In [1]: import numpy as np

In [2]: np.set_printoptions(precision=3, suppress=True, linewidth=160, legacy="1.25")

In [3]: F, _ = np.linalg.qr(np.array([[-4.0, -0.6, -0.2, -0.6],
   ...:     [1.2, 0.0, -0.4, 0.5],
   ...:     [-0.2, -1.5, -3.8, -0.9],
   ...:     [-1.1, 0.1, -0.6, 0.5]]))

In [4]: F
Out[4]: 
array([[-0.925, -0.03 ,  0.243,  0.29 ],
       [ 0.278, -0.111, -0.09 ,  0.95 ],
       [-0.046, -0.979, -0.161, -0.116],
       [-0.254,  0.168, -0.952,  0.003]])

In [5]: f = np.array([1, 4, 1])

In [6]: np.round(np.correlate(F[0], F[1], "full"), 3) + 0
Out[6]: array([-0.879,  0.055,  0.336,  0.   , -0.062,  0.035,  0.08 ])

In [7]: rng = np.random.default_rng(5716)

In [8]: idx = rng.permutation(4)

In [9]: idx
Out[9]: array([0, 2, 3, 1])

In [10]: Y = F[idx][:, idx]

In [11]: round(float(np.linalg.det(Y)), 3), np.round(np.linalg.det(F[idx]), 3)
Out[11]: (-1.0, -1.0)

In [12]: Y
Out[12]: 
array([[-0.925,  0.243,  0.29 , -0.03 ],
       [-0.046, -0.161, -0.116, -0.979],
       [-0.254, -0.952,  0.003,  0.168],
       [ 0.278, -0.09 ,  0.95 , -0.111]])

In [13]: np.sort(np.abs(np.linalg.eigvals(Y)))
Out[13]: array([1., 1., 1., 1.])

In [14]: np.allclose(Y, F)
Out[14]: False

In [15]: round(np.trace(Y), 3)
Out[15]: -1.193
